>>> import numpy as np
>>> from numpy import linalg as LA
>>> np.set_printoptions(precision=3, suppress=True, linewidth=200)
>>> def rnd(a):
...     return np.round(a, 3) + 0
... 
>>> A2 = np.array([[2, 1, 0, 1, 0],
...     [-2, 1, -1, -2, -2],
...     [0, 1, -1, -1, 1],
...     [1, -1, 2, -1, 1],
...     [2, 1, 2, -1, -1]])
>>> J = np.tril(A2)
>>> print(J)
[[ 2  0  0  0  0]
 [-2  1  0  0  0]
 [ 0  1 -1  0  0]
 [ 1 -1  2 -1  0]
 [ 2  1  2 -1 -1]]
>>> # triangular: eigenvalues sit on the diagonal
>>> print(np.prod(np.diag(J)), rnd(LA.det(J)))
-2 -2.0
>>> print(LA.matrix_rank(J - J[0, 0] * np.eye(5)))
4
>>> W0 = np.array([[1, 0, 0, 0], [-1, 0, 0, 0], [0, 0, 1, 0], [0, 0, -1, 0]])
>>> print(W0)
[[ 1  0  0  0]
 [-1  0  0  0]
 [ 0  0  1  0]
 [ 0  0 -1  0]]
>>> # 2 groups of indices that never mix
>>> print(np.abs(np.diag(LA.qr(W0)[1])) > 1e-9)
[ True False  True False]
>>> print(rnd(np.trace(LA.pinv(W0) @ W0)))
2.0
>>> print(LA.lstsq(W0[:-1].T, W0[-1])[2])
2
>>> print(rnd(W0 @ LA.pinv(W0) @ W0))
[[ 1.  0.  0.  0.]
 [-1.  0.  0.  0.]
 [ 0.  0.  1.  0.]
 [ 0.  0. -1.  0.]]
>>> m1 = np.array([[0.05, 0.7], [0.07, 0.98]])
>>> # column 1 is much longer than the rest
>>> print(rnd(LA.svd(m1, compute_uv=False)))
[1.207 0.   ]
>>> print(np.abs(m1).max())
0.98
>>> print(rnd(m1.mean(axis=0)))
[0.06 0.84]
>>> print(rnd(m1 - m1[0]))
[[0.   0.  ]
 [0.02 0.28]]
>>> print(rnd(m1.sum(axis=0)))
[0.12 1.68]
>>> r0 = np.array([1, -1, 1, -3])
>>> rng = np.random.default_rng(45741)
>>> feats = np.outer(rng.normal(size=28), r0) + 0.05 * rng.normal(size=(28, 4))
>>> print(rnd(feats))
[[-1.248  1.31  -1.241  3.865]
 [-0.027 -0.086 -0.014 -0.051]
 [-0.504  0.542 -0.584  1.568]
 [ 0.377 -0.277  0.305 -0.797]
 [ 0.204 -0.405  0.355 -0.873]
 [-0.432  0.417 -0.446  1.312]
 [-0.122  0.172 -0.099  0.139]
 [-1.512  1.44  -1.395  4.306]
 [-1.127  1.017 -1.058  3.253]
 [ 0.93  -0.866  0.89  -2.697]
 [ 0.038 -0.057  0.03  -0.113]
 [-0.112  0.188 -0.097  0.296]
 [-0.865  0.776 -0.766  2.509]
 [ 1.856 -1.837  1.909 -5.536]
 [-0.818  0.825 -0.831  2.474]
 [ 1.038 -0.977  1.124 -3.078]
 [-0.346  0.289 -0.214  0.859]
 [-0.931  0.89  -0.902  2.686]
 [ 1.083 -1.002  1.13  -3.327]
 [ 1.106 -1.104  1.133 -3.408]
 [ 1.556 -1.353  1.403 -4.242]
 [ 1.319 -1.286  1.274 -3.976]
 [-1.256  1.34  -1.286  3.835]
 [ 0.158 -0.187  0.183 -0.545]
 [-1.051  1.062 -1.159  3.318]
 [ 0.764 -0.631  0.697 -2.041]
 [ 0.484 -0.332  0.378 -1.068]
 [ 0.349 -0.326  0.279 -0.978]]
>>> Xs = (feats - feats.mean(axis=0)) / feats.std(axis=0)
>>> print(rnd(Xs.std(axis=0)))
[1. 1. 1. 1.]
>>> coef = LA.lstsq(np.delete(Xs, 1, axis=1), Xs[:, 1])[0]
>>> print(np.abs(coef).argmax())
2
>>> print(rnd(1 - np.var(Xs[:, 1] - np.delete(Xs, 1, axis=1) @ coef)))
0.997
